% python3 -q
>>> import numpy as np
>>> np.set_printoptions(precision=2, suppress=True, linewidth=120)
>>> M2 = np.array([[3, 1, -3, 6, 5, -9, 1, -6, -8],
...     [-9, -1, 5, 3, 7, -7, 5, -7, 0],
...     [8, 9, 0, -2, -6, -5, 1, 1, -7],
...     [-2, -2, -5, -4, -8, 1, -7, 2, 8],
...     [3, -5, 0, 6, 3, -4, 2, -5, 0],
...     [-3, 8, -3, 9, -5, -8, 1, -1, -2],
...     [-1, 7, 3, -4, 5, -5, -2, 6, -3],
...     [8, 0, 1, -8, 4, -6, 2, -8, 6],
...     [-8, 8, 9, -2, 8, 0, -2, -8, -4]])
>>> arr = np.triu(M2, 1)
>>> arr
array([[ 0,  1, -3,  6,  5, -9,  1, -6, -8],
       [ 0,  0,  5,  3,  7, -7,  5, -7,  0],
       [ 0,  0,  0, -2, -6, -5,  1,  1, -7],
       [ 0,  0,  0,  0, -8,  1, -7,  2,  8],
       [ 0,  0,  0,  0,  0, -4,  2, -5,  0],
       [ 0,  0,  0,  0,  0,  0,  1, -1, -2],
       [ 0,  0,  0,  0,  0,  0,  0,  6, -3],
       [ 0,  0,  0,  0,  0,  0,  0,  0,  6],
       [ 0,  0,  0,  0,  0,  0,  0,  0,  0]])
>>> # triangular
>>> np.sort(np.linalg.eigvals(arr))
array([0., 0., 0., 0., 0., 0., 0., 0., 0.])
>>> np.round(np.trace(np.linalg.pinv(arr) @ arr), 2)
np.float64(8.0)
>>> np.abs(np.diag(np.linalg.qr(arr)[1])) > 1e-9
array([False, False, False, False, False, False, False, False, False])
>>> np.allclose(arr[:-1].T @ np.linalg.lstsq(arr[:-1].T, arr[-1])[0], arr[-1])
True
>>> M2 = np.array([[-3, 2], [-1, -2]])
>>> basis = np.array([[3, 0, 2], [1, 0, 2], [0, 3, 0]])
>>> J = np.kron(M2, basis)
>>> J
array([[-9,  0, -6,  6,  0,  4],
       [-3,  0, -6,  2,  0,  4],
       [ 0, -9,  0,  0,  6,  0],
       [-3,  0, -2, -6,  0, -4],
       [-1,  0, -2, -2,  0, -4],
       [ 0, -3,  0,  0, -6,  0]])
>>> gram = arr.T @ arr
>>> np.linalg.svd(arr, compute_uv=False) ** 2
array([517.08, 182.59, 106.13,  51.22,  24.93,   6.8 ,   0.25,   0.01,   0.  ])
>>> (arr @ arr.T).shape
(9, 9)
>>> np.linalg.eigvalsh(gram)[::-1]
array([517.08, 182.59, 106.13,  51.22,  24.93,   6.8 ,   0.25,   0.01,   0.  ])
>>> np.linalg.matrix_rank(gram)
np.int64(8)
>>> rng = np.random.default_rng(4870)
>>> lab = rng.permutation(9)
>>> lab
array([1, 0, 7, 4, 8, 6, 3, 2, 5])
>>> M2 = arr[lab][:, lab]
>>> np.diag(M2)
array([0, 0, 0, 0, 0, 0, 0, 0, 0])
>>> np.sort(np.abs(np.linalg.eigvals(M2)))
array([0., 0., 0., 0., 0., 0., 0., 0., 0.])
>>> round(float(np.linalg.det(M2)), 2), np.round(np.linalg.det(arr[lab]), 2)
(0.0, np.float64(0.0))
>>> M2
array([[ 0,  0, -7,  7,  0,  5,  3,  5, -7],
       [ 1,  0, -6,  5, -8,  1,  6, -3, -9],
       [ 0,  0,  0,  0,  6,  0,  0,  0,  0],
       [ 0,  0, -5,  0,  0,  2,  0,  0, -4],
       [ 0,  0,  0,  0,  0,  0,  0,  0,  0],
       [ 0,  0,  6,  0, -3,  0,  0,  0,  0],
       [ 0,  0,  2, -8,  8, -7,  0,  0,  1],
       [ 0,  0,  1, -6, -7,  1, -2,  0, -5],
       [ 0,  0, -1,  0, -2,  1,  0,  0,  0]])
>>> mat = np.array([[0, 2, -2], [-2, 0, 3], [2, -3, 0]])
>>> # antisymmetric, zero diagonal
>>> rank = np.linalg.matrix_rank(mat)
>>> rank
np.int64(2)
>>> ns = np.linalg.svd(mat)[2][rank:].T
>>> np.linalg.matrix_rank(mat.T @ mat), np.linalg.matrix_rank(mat @ mat.T)
(np.int64(2), np.int64(2))
>>> np.round(mat @ ns, 2) + 0
array([[0.],
       [0.],
       [0.]])
>>> [int(np.linalg.matrix_rank(mat[:, :j + 1])) for j in range(3)]
[1, 2, 2]
>>> left, sig, VT = np.linalg.svd(mat)
>>> evecs = VT[:(sig > 1e-8).sum()]
>>> vec = mat[2] + -1 * mat[1] + rng.integers(2) * np.eye(3)[1]
>>> vec
array([ 4., -3., -3.])
>>> np.round(np.linalg.norm(vec - evecs.T @ evecs @ vec), 2)
np.float64(0.0)
>>> evecs.T @ evecs
array([[ 0.47, -0.35, -0.35],
       [-0.35,  0.76, -0.24],
       [-0.35, -0.24,  0.76]])
>>> np.diag(evecs.T @ evecs)
array([0.47, 0.76, 0.76])
>>> u, v = mat[0], mat[1]
>>> u @ v
np.int64(-6)
>>> u @ u
np.int64(8)
>>> p = (u @ v) / (u @ u) * u
>>> (v - p) @ u
np.float64(0.0)
>>> np.outer(u, v)
array([[ 0,  0,  0],
       [-4,  0,  6],
       [ 4,  0, -6]])
>>> left, sig, VT = np.linalg.svd(mat, full_matrices=False)
>>> sig.round(2) + 0
array([4.12, 4.12, 0.  ])
>>> left.shape, sig.shape, VT.shape
((3, 3), (3,), (3, 3))
>>> np.round(left.T @ left, 2) + 0
array([[1., 0., 0.],
       [0., 1., 0.],
       [0., 0., 1.]])
>>> np.round(np.sqrt((sig ** 2).sum()), 2), np.round(np.linalg.norm(mat), 2)
(np.float64(5.83), np.float64(5.83))
>>> np.round(left.T @ mat @ VT.T, 2) + 0
array([[4.12, 0.  , 0.  ],
       [0.  , 4.12, 0.  ],
       [0.  , 0.  , 0.  ]])
>>> np.round(VT @ VT.T, 2) + 0
array([[1., 0., 0.],
       [0., 1., 0.],
       [0., 0., 1.]])
>>> np.allclose(left * sig @ VT, mat)
True
>>> E = np.loadtxt("arr.csv", delimiter=",")
>>> E
array([[0.5 , 0.  , 0.5 , 0.  ],
       [0.  , 0.5 , 0.  , 0.5 ],
       [0.29, 0.29, 0.29, 0.14],
       [0.14, 0.29, 0.29, 0.29]])
>>> # a transition matrix
>>> round(np.einsum("ii->", E), 2)
np.float64(1.57)
>>> np.linalg.eigvals(E)
array([ 1.  +0.j  ,  0.58+0.j  , -0.  +0.09j, -0.  -0.09j])
>>> np.poly(E)
array([ 1.  , -1.57,  0.58, -0.01,  0.01])
>>> np.kron(np.eye(2, dtype=int), E)
array([[0.5 , 0.  , 0.5 , 0.  , 0.  , 0.  , 0.  , 0.  ],
       [0.  , 0.5 , 0.  , 0.5 , 0.  , 0.  , 0.  , 0.  ],
       [0.29, 0.29, 0.29, 0.14, 0.  , 0.  , 0.  , 0.  ],
       [0.14, 0.29, 0.29, 0.29, 0.  , 0.  , 0.  , 0.  ],
       [0.  , 0.  , 0.  , 0.  , 0.5 , 0.  , 0.5 , 0.  ],
       [0.  , 0.  , 0.  , 0.  , 0.  , 0.5 , 0.  , 0.5 ],
       [0.  , 0.  , 0.  , 0.  , 0.29, 0.29, 0.29, 0.14],
       [0.  , 0.  , 0.  , 0.  , 0.14, 0.29, 0.29, 0.29]])
>>> round(float(np.linalg.eigvals(E).sum().real), 2)
1.57
>>> A = np.load("run11.npy")
>>> A
array([[ 0.06,  0.17,  0.04,  1.4 ],
       [ 0.09, -0.46,  1.12, -2.7 ],
       [ 0.03,  0.14, -1.19, -3.27],
       [ 0.02,  0.21,  0.62,  0.04],
       [ 0.07, -0.22,  0.08,  5.66],
       [ 0.05,  0.01, -0.77, -3.48],
       [-0.01, -0.01,  0.2 ,  0.36],
       [ 0.02, -0.04,  0.87,  1.08],
       [ 0.03, -0.3 , -0.07, -4.17],
       [-0.03,  0.07,  0.12, -0.03]])
>>> # column 3 dominates
>>> Xc = A - A.mean(axis=0)
>>> left, sig, VT = np.linalg.svd(Xc, full_matrices=False)
>>> np.linalg.matrix_rank(Xc)
np.int64(4)
>>> np.round(Xc.mean(axis=0), 2) + 0
array([0., 0., 0., 0.])
>>> sig
array([8.98, 2.  , 0.58, 0.09])
>>> np.round(np.abs(VT[-1]), 2) + 0
array([1.  , 0.1 , 0.01, 0.  ])
>>> round((sig ** 2).sum() ** 2 / (sig ** 4).sum(), 2)
np.float64(1.11)
>>> np.searchsorted(np.cumsum(sig ** 2) / (sig ** 2).sum(), 0.9) + 1
np.int64(1)
>>> (np.sign(left[:, 0]) == np.sign(left[0, 0])).astype(int)
array([1, 0, 0, 1, 1, 0, 1, 1, 0, 1])
>>> np.round(VT[0] * np.sign(VT[0, np.abs(VT[0]).argmax()]), 2) + 0
array([0.  , 0.01, 0.08, 1.  ])
>>> M2 = A / np.sqrt((A ** 2).mean(axis=1, keepdims=True))
>>> np.linalg.norm(M2, axis=1)
array([2., 2., 2., 2., 2., 2., 2., 2., 2., 2.])
>>> M2[7]
array([ 0.03, -0.06,  1.25,  1.56])
>>> u = np.array([1, 0, 1])
>>> np.correlate(A[5], A[2], "full")
array([-0.16, -0.09,  2.51, 12.3 ,  4.03, -0.51, -0.1 ])
>>> feats = np.load("x.npy")
>>> feats
array([[-1,  0, -1,  1, -1,  0],
       [ 0, -1,  0, -1,  1, -1],
       [-1,  0, -1,  0, -1,  1],
       [ 1, -1,  0, -1,  0, -1],
       [-1,  1, -1,  0, -1,  0],
       [ 0, -1,  1, -1,  0, -1]])
>>> # equal to its transpose
>>> M2 = np.linalg.inv(feats)
>>> np.linalg.det(feats) * M2
array([[-1., -3., -1.,  5., -1., -3.],
       [-3., -1., -3., -1.,  5., -1.],
       [-1., -3., -1., -3., -1.,  5.],
       [ 5., -1., -3., -1., -3., -1.],
       [-1.,  5., -1., -3., -1., -3.],
       [-3., -1.,  5., -1., -3., -1.]])
>>> (np.abs(M2) > 1e-9).astype(int)
array([[1, 1, 1, 1, 1, 1],
       [1, 1, 1, 1, 1, 1],
       [1, 1, 1, 1, 1, 1],
       [1, 1, 1, 1, 1, 1],
       [1, 1, 1, 1, 1, 1],
       [1, 1, 1, 1, 1, 1]])
>>> np.allclose(M2, feats.T)
False
>>> np.round(np.linalg.slogdet(feats)[0], 2)
np.float64(1.0)
>>> round(float(np.linalg.cond(feats)), 2)
4.0
>>> M2
array([[-0.12, -0.38, -0.12,  0.62, -0.12, -0.38],
       [-0.38, -0.12, -0.38, -0.12,  0.62, -0.12],
       [-0.12, -0.38, -0.12, -0.38, -0.12,  0.62],
       [ 0.62, -0.12, -0.38, -0.12, -0.38, -0.12],
       [-0.12,  0.62, -0.12, -0.38, -0.12, -0.38],
       [-0.38, -0.12,  0.62, -0.12, -0.38, -0.12]])
>>> np.round(feats @ M2, 2) + 0
array([[1., 0., 0., 0., 0., 0.],
       [0., 1., 0., 0., 0., 0.],
       [0., 0., 1., 0., 0., 0.],
       [0., 0., 0., 1., 0., 0.],
       [0., 0., 0., 0., 1., 0.],
       [0., 0., 0., 0., 0., 1.]])
>>> lab = rng.permutation(6)
>>> lab
array([3, 5, 2, 4, 1, 0])
>>> M2 = feats[lab][:, lab]
>>> np.allclose(M2, feats)
False
>>> np.diag(M2)
array([-1, -1, -1, -1, -1, -1])
>>> M2
array([[-1, -1,  0,  0, -1,  1],
       [-1, -1,  1,  0, -1,  0],
       [ 0,  1, -1, -1,  0, -1],
       [ 0,  0, -1, -1,  1, -1],
       [-1, -1,  0,  1, -1,  0],
       [ 1,  0, -1, -1,  0, -1]])
>>> np.round(np.linalg.det(M2), 2), round(float(np.linalg.det(feats[lab])), 2)
(np.float64(8.0), 8.0)
>>> vec = np.array([1, 2, 1, 2, 2, 3])
>>> target = feats @ vec
>>> target
array([-2, -5, -1, -6, -2, -6])
>>> np.linalg.solve(feats, 3 * target)
array([3., 6., 3., 6., 6., 9.])
>>> np.linalg.solve(feats, target + feats[:, 4])
array([1., 2., 1., 2., 3., 3.])
>>> np.linalg.solve(feats, feats[:, 3])
array([-0., -0., -0.,  1., -0.,  0.])
>>> np.linalg.solve(feats, target)
array([1., 2., 1., 2., 2., 3.])
>>> ev, evecs = np.linalg.eigh(feats)
>>> ev
array([-4., -2., -1., -1.,  1.,  1.])
>>> round(ev.sum(), 2), np.trace(feats)
(np.float64(-6.0), np.int64(-6))
>>> np.unique(ev.round(6) + 0, return_counts=True)[1]
array([1, 1, 2, 2])
>>> np.linalg.eigvalsh(feats @ feats)
array([ 1.,  1.,  1.,  1.,  4., 16.])
>>> (ev > 1e-8).sum(), (ev < -1e-8).sum()
(np.int64(2), np.int64(4))
>>> m1 = np.array([[0, 6, 7, -4, -1],
...     [0, 0, -1, 1, 1],
...     [0, 0, 0, -2, -8],
...     [0, 0, 0, 0, 7],
...     [0, 0, 0, 0, 0]])
>>> # rows and columns are dependent
>>> np.allclose(m1, m1.T)
False
>>> m1 @ m1
array([[  0,   0,  -6,  -8, -78],
       [  0,   0,   0,   2,  15],
       [  0,   0,   0,   0, -14],
       [  0,   0,   0,   0,   0],
       [  0,   0,   0,   0,   0]])
>>> (m1 - m1.T) / 2
array([[ 0. ,  3. ,  3.5, -2. , -0.5],
       [-3. ,  0. , -0.5,  0.5,  0.5],
       [-3.5,  0.5,  0. , -1. , -4. ],
       [ 2. , -0.5,  1. ,  0. ,  3.5],
       [ 0.5, -0.5,  4. , -3.5,  0. ]])
>>> round(np.abs(np.linalg.eigvals(m1)).max(), 2)
np.float64(0.0)
>>> round(np.linalg.det(m1), 2)
np.float64(0.0)
